In [1]: import numpy as np

In [2]: import numpy.linalg as la

In [3]: np.set_printoptions(precision=4, suppress=True, linewidth=140)

In [4]: E = np.load("case16.npy")

In [5]: print(E)
[[-3.8679 -2.4186 -2.1731]
 [-2.5124  2.4472 -2.569 ]
 [-1.3462  5.0299  4.3477]
 [-1.1016 -2.1313 -1.8423]
 [ 2.6995 -1.1363  3.384 ]
 [-5.1944  2.1486 -0.7652]
 [-1.588   3.0812 -1.9874]
 [-2.057   3.8759  0.8748]
 [ 3.6185  2.1446 -1.0874]
 [ 6.121   2.194  -0.8579]
 [ 0.2914 -3.675   2.9515]
 [ 1.9562 -3.6038  0.4119]
 [ 4.3943 -3.472  -0.8031]
 [-2.4452  1.3428 -2.177 ]
 [-6.4623 -0.0105  6.6017]
 [-0.8081  3.607   0.4685]
 [-2.4606 -3.1308  0.3095]
 [-0.0844  0.126  -0.7108]
 [-0.2486  2.582  -0.3094]
 [ 1.3126 -1.1465  1.4173]
 [-0.442   1.1913 -1.4168]
 [ 0.2842  6.5453 -0.5893]
 [ 2.1088 -5.9364  3.3377]
 [-3.3073 -0.5067  5.5451]
 [ 1.7376 -0.841  -3.4881]]

In [6]: Xs = (E - E.mean(axis=0)) / E.std(axis=0)

In [7]: Xs.std(axis=0)
Out[7]: array([1., 1., 1.])

In [8]: np.argwhere(np.abs(Xs) > 2)
Out[8]: 
array([[ 9,  0],
       [14,  0],
       [14,  2],
       [21,  1],
       [22,  1],
       [23,  2]])

In [9]: b = la.lstsq(np.delete(Xs, 0, axis=1), Xs[:, 0])[0]

In [10]: print(b)
[-0.2111 -0.2228]

In [11]: Q, R = la.qr(E)

In [12]: print(np.round(Q.T @ Q, 4) + 0)
[[1. 0. 0.]
 [0. 1. 0.]
 [0. 0. 1.]]

In [13]: np.allclose(R.T @ R, E.T @ E)
Out[13]: True

In [14]: round(float(np.trace(Q @ Q.T)), 4)
Out[14]: 3.0

In [15]: W2 = E[[13, 16]].astype(float)

In [16]: for _ in range(5):
    ...:     lab = la.norm(E[:, None] - W2, axis=-1).argmin(axis=1)
    ...:     W2 = np.array([E[lab == j].mean(axis=0) for j in range(2)])
    ...: 

In [17]: lab
Out[17]: array([1, 0, 0, 1, 1, 0, 0, 0, 0, 0, 1, 1, 1, 0, 1, 0, 1, 0, 0, 1, 0, 0, 1, 1, 0])

In [18]: W2
Out[18]: 
array([[-0.3546,  2.5339, -0.7334],
       [-0.4034, -2.4698,  1.74  ]])

In [19]: np.bincount(lab)
Out[19]: array([14, 11])

In [20]: proj = E @ la.solve(E.T @ E, E.T)

In [21]: np.round(la.eigvalsh(proj), 4) + 0
Out[21]: array([0., 0., 0., 0., 0., 0., 0., 0., 0., 0., 0., 0., 0., 0., 0., 0., 0., 0., 0., 0., 0., 0., 1., 1., 1.])

In [22]: np.trace(proj)
Out[22]: np.float64(3.0)

In [23]: W2 = np.array([[0.3, -0.9, -0.1]])

In [24]: rng = np.random.default_rng(50225)

In [25]: F = np.array([[2],
    ...:     [0],
    ...:     [-1],
    ...:     [2],
    ...:     [1],
    ...:     [-1],
    ...:     [2],
    ...:     [2],
    ...:     [-1],
    ...:     [0],
    ...:     [2],
    ...:     [-2],
    ...:     [2],
    ...:     [-2],
    ...:     [1],
    ...:     [-2],
    ...:     [-2],
    ...:     [-1]]) @ W2 + 0.3 * rng.normal(size=(18, 3))

In [26]: F
Out[26]: 
array([[ 0.612 , -1.7351, -0.5401],
       [-0.3106, -0.0379, -0.2936],
       [-0.084 ,  0.557 ,  0.162 ],
       [ 0.3933, -1.6109, -0.5013],
       [ 0.4075, -0.8016,  0.0214],
       [-0.477 ,  0.7705,  0.4733],
       [ 0.9241, -1.5457, -0.0557],
       [ 0.6523, -1.9124, -0.7431],
       [ 0.3061,  0.835 ,  0.0595],
       [-0.2492, -0.3092,  0.0346],
       [ 0.2117, -1.4155, -0.6989],
       [-0.8388,  1.7981,  0.229 ],
       [ 0.6564, -2.0597, -0.8085],
       [-0.8224,  1.5514,  0.0778],
       [ 0.275 , -0.5581,  0.0342],
       [-0.8835,  1.8076,  0.6315],
       [-0.7812,  1.9477,  0.2046],
       [-0.5042,  1.2295,  0.0792]])

In [27]: Xs = F - F.mean(axis=0)

In [28]: V = la.svd(Xs)[2][:1]

In [29]: M2 = Xs - Xs @ V.T @ V

In [30]: (Xs @ V.T).std(axis=0)
Out[30]: array([1.5238])

In [31]: np.diag(V.T @ V)
Out[31]: array([0.124 , 0.8262, 0.0498])

In [32]: Q, _ = la.qr(np.array([[0.1, 0.1, 0.6, -1.0, 0.2],
    ...:     [0.0, 0.6, 0.0, 0.7, 1.2],
    ...:     [-0.3, 0.1, -0.3, -0.1, 0.3],
    ...:     [-1.7, -0.1, -0.8, 0.9, 2.2],
    ...:     [-0.4, -1.7, 0.9, 1.2, 1.8]]))

In [33]: M = Q[:, :4]

In [34]: M
Out[34]: 
array([[-0.0563, -0.0421,  0.8468, -0.5271],
       [-0.    , -0.3429,  0.4727,  0.7911],
       [ 0.169 , -0.1023, -0.1256, -0.1889],
       [ 0.9578, -0.1989,  0.023 , -0.0542],
       [ 0.2254,  0.9114,  0.2079,  0.2403]])

In [35]: # keeps lengths

In [36]: x0 = np.array([0, 1, -1, -4])

In [37]: rhs = M @ x0

In [38]: np.round(la.lstsq(M, rhs)[0], 4) + 0
Out[38]: array([ 0.,  1., -1., -4.])

In [39]: print(np.round(la.solve(M.T @ M, M.T @ rhs), 4) + 0)
[ 0.  1. -1. -4.]

In [40]: rhs = rhs + 0.02 * rng.normal(size=5)

In [41]: rhs
Out[41]: array([ 1.2025, -3.9964,  0.797 ,  0.0109, -0.3041])

In [42]: b, *_ = la.lstsq(M, rhs)

In [43]: [round(float(la.norm(la.solve(M.T @ M + lam * np.eye(4), M.T @ rhs))), 2) for lam in (0, 1, 10, 100)]
Out[43]: [4.26, 2.13, 0.39, 0.04]

In [44]: b.round()
Out[44]: array([ 0.,  1., -1., -4.])

In [45]: print(round(float(la.norm(rhs - M @ b)), 4))
0.0048

In [46]: np.round(M.T @ (rhs - M @ b), 4) + 0
Out[46]: array([0., 0., 0., 0.])
